$ ipython --no-banner

In [1]: import numpy as np

In [2]: import numpy.linalg as la

In [3]: np.set_printoptions(suppress=True, linewidth=120)

In [4]: feats = np.load("w.npy")

In [5]: feats
Out[5]: 
array([[ 0.8 ,  0.84, -0.69, -0.49,  0.04,  0.83, -0.42,  0.46, -0.66],
       [ 1.  ,  0.96, -0.99,  0.33,  0.  ,  0.96, -0.05, -0.24, -1.  ],
       [-0.76, -0.97,  0.54,  0.95, -0.08, -0.96,  0.85, -0.92, -0.45],
       [ 0.84,  0.79, -0.75, -0.27, -0.01,  0.79, -0.24,  0.19, -0.85],
       [ 0.7 ,  0.38, -0.28, -0.91, -0.72,  0.77,  0.11, -0.74, -0.9 ],
       [-0.61, -1.  , -0.07,  1.  ,  0.2 , -1.  ,  0.99, -0.99, -0.99],
       [ 1.  ,  1.  , -1.  ,  0.14,  0.93,  1.  , -0.97,  1.  , -0.79],
       [-0.95, -1.  ,  0.93,  0.62, -0.78, -0.99,  0.95, -0.99, -0.43],
       [-0.76, -0.25,  0.85, -0.97, -0.55,  0.2 , -0.35,  0.06,  0.93],
       [-0.88, -0.99,  0.41,  1.  ,  0.54, -1.  ,  0.95, -0.93, -0.55],
       [ 1.  ,  1.  , -0.97, -0.99, -0.51,  1.  , -0.77,  0.51, -0.99],
       [ 0.75,  0.99, -0.68, -0.86,  0.63,  0.97, -0.94,  0.99,  0.86],
       [ 0.99,  0.99, -0.97, -0.87, -0.14,  0.99, -0.68,  0.59, -0.98],
       [-0.98, -0.8 ,  0.99, -1.  , -0.94,  0.21, -0.36, -0.62,  1.  ],
       [ 0.85,  0.97, -0.29, -1.  , -0.74,  0.99, -0.83,  0.55, -0.18],
       [ 0.19,  0.94,  0.41, -1.  , -0.45,  0.97, -0.9 ,  0.91,  0.94],
       [-0.65,  0.62,  0.81, -0.99, -0.43,  0.79, -0.8 ,  0.81,  0.99],
       [-0.99, -0.85,  0.99, -1.  , -0.81, -0.38, -0.37, -0.16,  1.  ],
       [ 0.77,  0.87, -0.84,  0.83,  0.76,  0.56, -0.53,  0.9 , -0.24]])

In [6]: O, V = la.qr(feats[:, :5])[0], la.qr(feats[:, 5:])[0]

In [7]: s = la.svd(O.T @ V, compute_uv=False)

In [8]: round(la.norm(O @ O.T - V @ V.T, 2), 2)
Out[8]: np.float64(1.0)

In [9]: rng = np.random.default_rng(17295)

In [10]: A2 = feats + rng.integers(-2, 3, (19, 8)) @ rng.integers(-2, 3, (8, 9))

In [11]: A2.round(2)
Out[11]: 
array([[ -2.2 ,   0.84,  -7.69,  -1.49,   2.04,  -7.17,  -6.42,  -7.54,  15.34],
       [  0.  ,  -5.04, -10.99,  -4.67,   3.  ,   0.96,   6.95,   1.76,   3.  ],
       [ -2.76,  -0.97,   0.54,  -4.05,   3.92,   8.04,   8.85,   4.08,  -6.45],
       [  4.84,  -0.21,   1.25,  14.73, -10.01,   5.79,   2.76,   4.19,   2.15],
       [  1.7 ,   7.38,   0.72,  -4.91,  -2.72,  -4.23,   4.11,  -0.74,  -9.9 ],
       [ -3.61,   3.  ,   1.93,   0.  ,  -0.8 ,  -3.  ,  -2.01,  -6.99,  -6.99],
       [  4.  ,  -1.  , -10.  ,  -0.86,  -2.07,  -9.  ,   3.03,  -2.  ,   5.21],
       [-15.95,  -4.  ,   4.93,  -2.38,   2.22,  12.01,   3.95,  -0.99,   9.57],
       [ -0.76,  -4.25,   1.85,  -3.97,   8.45,   3.2 , -11.35,  -1.94,  -1.07],
       [  6.12,  -5.99,  -0.59,   9.  ,  -2.46,   0.  ,   1.95,   5.07,   8.45],
       [ 13.  ,   9.  , -10.97,  -1.99,  -3.51, -15.  ,   3.23,  -0.49,  -3.99],
       [  9.75,  11.99,   2.32,  -1.86,   1.63,  -3.03,  -0.94,   2.99,  -8.14],
       [ 10.99,  10.99,  11.03,   3.13,  -8.14,   0.99,   7.32,  10.59, -16.98],
       [ -2.98,  -6.8 ,  -3.01,  12.  ,  -5.94,   6.21,  -3.36,  -1.62,  10.  ],
       [  3.85,   8.97,  -7.29,   1.  ,  -4.74,  -9.01,   0.17,  -6.45,   2.82],
       [ -0.81,   0.94,   3.41, -11.  ,   2.55,   1.97,   6.1 ,   4.91,  -9.06],
       [  4.35,  -0.38,   3.81,   0.01,   0.57,   4.79,   3.2 ,   9.81,   3.99],
       [  1.01,  -8.85,   5.99,  -2.  ,   2.19,  -1.38,  -7.37,   2.84,   5.  ],
       [ -0.23,   5.87,   1.16,   0.83,   4.76,   2.56,  -7.53,  -4.1 ,  -2.24]])

In [12]: np.abs(A2 - feats).sum(axis=1)
Out[12]: array([51., 38., 39., 47., 33., 28., 41., 54., 35., 41., 58., 40., 78., 49., 45., 39., 31., 34., 28.])
